$ python3 -q
>>> import numpy as np
>>> np.set_printoptions(precision=1, suppress=True, linewidth=120)
>>> def tidy(a):
...     return np.round(a, 1) + 0
... 
>>> X = np.load("out17.npy")
>>> X
array([[0, 2, 1, 1],
       [0, 0, 1, 1],
       [0, 0, 0, 1],
       [0, 0, 0, 0]])
>>> np.allclose(X[:-1].T @ np.linalg.lstsq(X[:-1].T, X[-1])[0], X[-1])
True
>>> np.abs(np.diag(np.linalg.qr(X)[1])) > 1e-9
array([False, False, False, False])
>>> np.unique(X.round(6), axis=0).shape
(4, 4)
>>> tidy(X @ np.linalg.pinv(X) @ X)
array([[0., 2., 1., 1.],
       [0., 0., 1., 1.],
       [0., 0., 0., 1.],
       [0., 0., 0., 0.]])
>>> tidy(np.trace(np.linalg.pinv(X) @ X))
np.float64(3.0)
>>> r = np.linalg.matrix_rank(X)
>>> r
np.int64(3)
>>> N = np.linalg.svd(X)[2][r:].T
>>> N @ N.T
array([[1., 0., 0., 0.],
       [0., 0., 0., 0.],
       [0., 0., 0., 0.],
       [0., 0., 0., 0.]])
>>> N[:, 0] / N[np.abs(N[:, 0]).round(6).argmax(), 0]
array([1., 0., 0., 0.])
>>> np.linalg.matrix_rank(X.T @ X), np.linalg.matrix_rank(X @ X.T)
(np.int64(3), np.int64(3))
>>> [int(np.linalg.matrix_rank(X[:i])) for i in range(1, len(X) + 1)]
[1, 2, 3, 3]
>>> U, sigma, Vt = np.linalg.svd(X)
>>> vecs = Vt[:(sigma > 1e-8).sum()]
>>> rng = np.random.default_rng(26)
>>> x0 = X[1] + -3 * X[3] + rng.integers(2) * np.eye(4)[0]
>>> x0
array([1., 0., 1., 1.])
>>> np.allclose(vecs.T @ vecs @ x0, x0)
False
>>> tidy(np.linalg.norm(x0 - vecs.T @ vecs @ x0))
np.float64(1.0)
>>> np.linalg.matrix_rank(np.vstack([X, x0]))
np.int64(4)
>>> tidy(vecs.T @ vecs)
array([[0., 0., 0., 0.],
       [0., 1., 0., 0.],
       [0., 0., 1., 0.],
       [0., 0., 0., 1.]])
>>> [round(float(x), 1) for x in np.linalg.svd(X, compute_uv=False)[:3]]
[2.7, 1.2, 0.6]
>>> np.argsort(-np.linalg.norm(X, axis=0).round(6), kind="stable")[:3]
array([1, 3, 2])
>>> np.linalg.matrix_rank(X, rtol=0.1)
np.int64(3)
>>> np.linalg.cond(X) > 100
np.True_
>>> tidy(np.linalg.norm(X, 2) / np.linalg.norm(X))
np.float64(0.9)
>>> idx = rng.permutation(4)
>>> idx
array([0, 3, 2, 1])
>>> B = X[idx][:, idx]
>>> np.allclose(B, X)
False
>>> np.trace(B)
np.int64(0)
>>> B
array([[0, 1, 1, 2],
       [0, 0, 0, 0],
       [0, 1, 0, 0],
       [0, 1, 1, 0]])
>>> J = np.load("a.npy")
>>> J
array([[-2,  1,  1, -1],
       [ 3,  0, -2, -1],
       [ 1,  0,  3,  0],
       [ 3,  0, -2, -1]])
>>> blk = np.stack([J, 3 * J, J[::-1]])
>>> np.einsum("bij,cij->bc", blk, blk)
array([[ 45, 135, -20],
       [135, 405, -60],
       [-20, -60,  45]])
>>> (blk @ J.T).shape
(3, 4, 4)
>>> blk.sum(axis=0)
array([[-5,  4,  2, -5],
       [13,  0, -5, -4],
       [ 7,  0, 10, -1],
       [10,  1, -7, -5]])
>>> blk.shape
(3, 4, 4)
>>> sigma = 20 * 0.5 ** np.arange(5)
>>> Q, _ = np.linalg.qr(np.array([[0.1, -1.6, -0.4, -1.4, 1.5],
...     [0.8, 0.7, 0.6, -0.9, -1.4],
...     [-1.0, 0.6, 0.1, 0.1, 0.4],
...     [0.0, 0.4, 1.1, 1.0, 0.9],
...     [-1.3, -0.4, -0.3, -0.7, -3.4]]))
>>> mat = rng.normal(size=(24, 5)) * sigma @ Q
>>> tidy(mat)
array([[ -4.5,  12.1,  -8.1,  21.2, -12. ],
       [ -2.7, -10.8,  -0.8,  10.8,   0.7],
       [ -6.5,  23.5,  -8. ,   9.5,  -6.1],
       [ 11.5, -19.7,  14.6, -24.8,   9.5],
       [ -1.3, -18. ,   2.5,   2.2,   2.5],
       [ -7.5, -42.1,   3.4,   4.3,  17.1],
       [ -0.6, -17.2,   6.4,  -7.4,  14.3],
       [-14.3,   4. , -10.7,  30.4,  -5.9],
       [ -2.9, -14.7,   5.7,  -4. ,  10. ],
       [-13.4, -23.3,   2.5,  10.7,  18.2],
       [ -0.3,  21.4, -11.8,   1.3,  -3.1],
       [ -0.1,   3.2,   1.5,   2.3,  -1.9],
       [ -8. ,  17.6,  -9.4,  11. ,  -4.8],
       [  1.2, -30.9,   5.1,  -6.8,   9.5],
       [ -3.2,  16.3,  -6.2,  11.6,  -8.8],
       [ -5.6,  10.2,  -2.1,   5. ,   0.6],
       [ -1.9,  15.8,  -6.1,  10.6,  -5.7],
       [  2.7,  -4.6,   3.1,  -9.9,   4.4],
       [  4.5,  -9. ,   2.7,  -6.7,   2. ],
       [  6. , -17.6,   6.8,  -2.7,   3.7],
       [ -7.3,   2.1,  -6.3,   7.5,   3. ],
       [  1.4,   2.3,  -3.8,  11.2,  -8.2],
       [  3. ,  12.1,   4. , -10.7,   0.5],
       [ -1.1,   1.1,  -3.6,   7.3,  -6.7]])
>>> B = np.c_[mat[:, :3] @ np.array([[-1, -2, -1], [1, 2, 0], [3, -3, 0]]), np.array([9, 6, 8, 6, 8, 8, 3, 1, 0, 4, 0, 3, 1, 8, 8, 1, 8, 6, 9, 5, 4, 8, 2, 0])]
>>> tidy(B)
array([[  -7.6,   57.4,    4.5,    9. ],
       [ -10.5,  -13.9,    2.7,    6. ],
       [   6.1,   83.8,    6.5,    8. ],
       [  12.7, -106.1,  -11.5,    6. ],
       [  -9.3,  -40.8,    1.3,    8. ],
       [ -24.3,  -79.5,    7.5,    8. ],
       [   2.7,  -52.5,    0.6,    3. ],
       [ -13.7,   68.8,   14.3,    1. ],
       [   5.2,  -40.7,    2.9,    0. ],
       [  -2.3,  -27.5,   13.4,    4. ],
       [ -13.8,   78.8,    0.3,    0. ],
       [   7.8,    2. ,    0.1,    3. ],
       [  -2.6,   79.4,    8. ,    1. ],
       [ -16.7,  -79.7,   -1.2,    8. ],
       [   0.8,   57.5,    3.2,    8. ],
       [   9.5,   37.9,    5.6,    1. ],
       [  -0.6,   53.6,    1.9,    8. ],
       [   1.8,  -23.8,   -2.7,    6. ],
       [  -5.5,  -35. ,   -4.5,    9. ],
       [  -3.2,  -67.5,   -6. ,    5. ],
       [  -9.4,   37.5,    7.3,    4. ],
       [ -10.3,   13.2,   -1.4,    8. ],
       [  21. ,    6.2,   -3. ,    2. ],
       [  -8.6,   15.1,    1.1,    0. ]])
>>> np.linalg.matrix_rank(B)
np.int64(4)
>>> tidy(np.linalg.norm(B - mat @ np.linalg.lstsq(mat, B)[0], axis=0))
array([ 0. ,  0. ,  0. , 24.7])
>>> Xc = (B - B.mean(axis=0)) / B.std(axis=0)
>>> np.argwhere(np.abs(Xc) > 2)
array([[ 3,  2],
       [ 5,  0],
       [ 7,  2],
       [22,  0]])
>>> beta = np.linalg.lstsq(np.delete(Xc, 1, axis=1), Xc[:, 1])[0]
>>> tidy(beta)
array([ 0.2,  0.6, -0.1])
>>> Xc = mat - mat.mean(axis=0)
>>> U, sigma, Vt = np.linalg.svd(Xc, full_matrices=False)
>>> tidy(np.abs(Vt[-1]))
array([0.7, 0.1, 0.1, 0.4, 0.6])
>>> D = np.linalg.norm(mat[:, None] - mat[None], axis=-1)
>>> np.linalg.matrix_rank(D ** 2)
np.int64(7)
>>> D.shape
(24, 24)
>>> m1 = np.load("mat.npy")
>>> m1
array([[-0.9, 10. , -4.8,  3.6],
       [-1.7, 10.2, -5.6,  7. ],
       [-1.3, 10. , -4.6,  4.4],
       [ 0.8, 10.2, -5.5,  5.6],
       [-0.3,  9.9, -5.7,  5.2],
       [-1.2,  9.7, -6.7,  4.7],
       [ 0.3, 10.5, -5.9,  4.6],
       [-0.9,  9.2, -4.5,  6.2],
       [ 0. ,  8.9, -5.4,  5.9],
       [-0.3, 10.1, -5.7,  4.5],
       [-0.8, 10.2, -6. ,  4.8],
       [ 1.3, 11.5, -4.9,  5.3],
       [-0.5, 11.3, -6.6,  3.8],
       [ 0.1,  9.9, -4.2,  5.6],
       [ 1. ,  9.6, -5.1,  2.9]])
>>> Q, R = np.linalg.qr(m1)
>>> tidy(abs(R[0, 0])), tidy(np.linalg.norm(m1[:, 0]))
(np.float64(3.5), np.float64(3.5))
>>> np.allclose(R.T @ R, m1.T @ m1)
True
>>> tidy(Q @ R)
array([[-0.9, 10. , -4.8,  3.6],
       [-1.7, 10.2, -5.6,  7. ],
       [-1.3, 10. , -4.6,  4.4],
       [ 0.8, 10.2, -5.5,  5.6],
       [-0.3,  9.9, -5.7,  5.2],
       [-1.2,  9.7, -6.7,  4.7],
       [ 0.3, 10.5, -5.9,  4.6],
       [-0.9,  9.2, -4.5,  6.2],
       [ 0. ,  8.9, -5.4,  5.9],
       [-0.3, 10.1, -5.7,  4.5],
       [-0.8, 10.2, -6. ,  4.8],
       [ 1.3, 11.5, -4.9,  5.3],
       [-0.5, 11.3, -6.6,  3.8],
       [ 0.1,  9.9, -4.2,  5.6],
       [ 1. ,  9.6, -5.1,  2.9]])
>>> tidy(Q)
array([[-0.3, -0.2, -0.3, -0.4],
       [-0.5, -0.1, -0.1,  0.4],
       [-0.4, -0.1, -0.4, -0.2],
       [ 0.2, -0.3,  0.1,  0.3],
       [-0.1, -0.2,  0.1,  0.1],
       [-0.3, -0.1,  0.5,  0. ],
       [ 0.1, -0.3,  0.2, -0.1],
       [-0.3, -0.2, -0.2,  0.3],
       [ 0. , -0.2,  0.3,  0.4],
       [-0.1, -0.2,  0.1, -0.1],
       [-0.2, -0.2,  0.2, -0.1],
       [ 0.4, -0.4, -0.3,  0. ],
       [-0.1, -0.3,  0.2, -0.4],
       [ 0. , -0.3, -0.4,  0.2],
       [ 0.3, -0.4,  0.1, -0.3]])
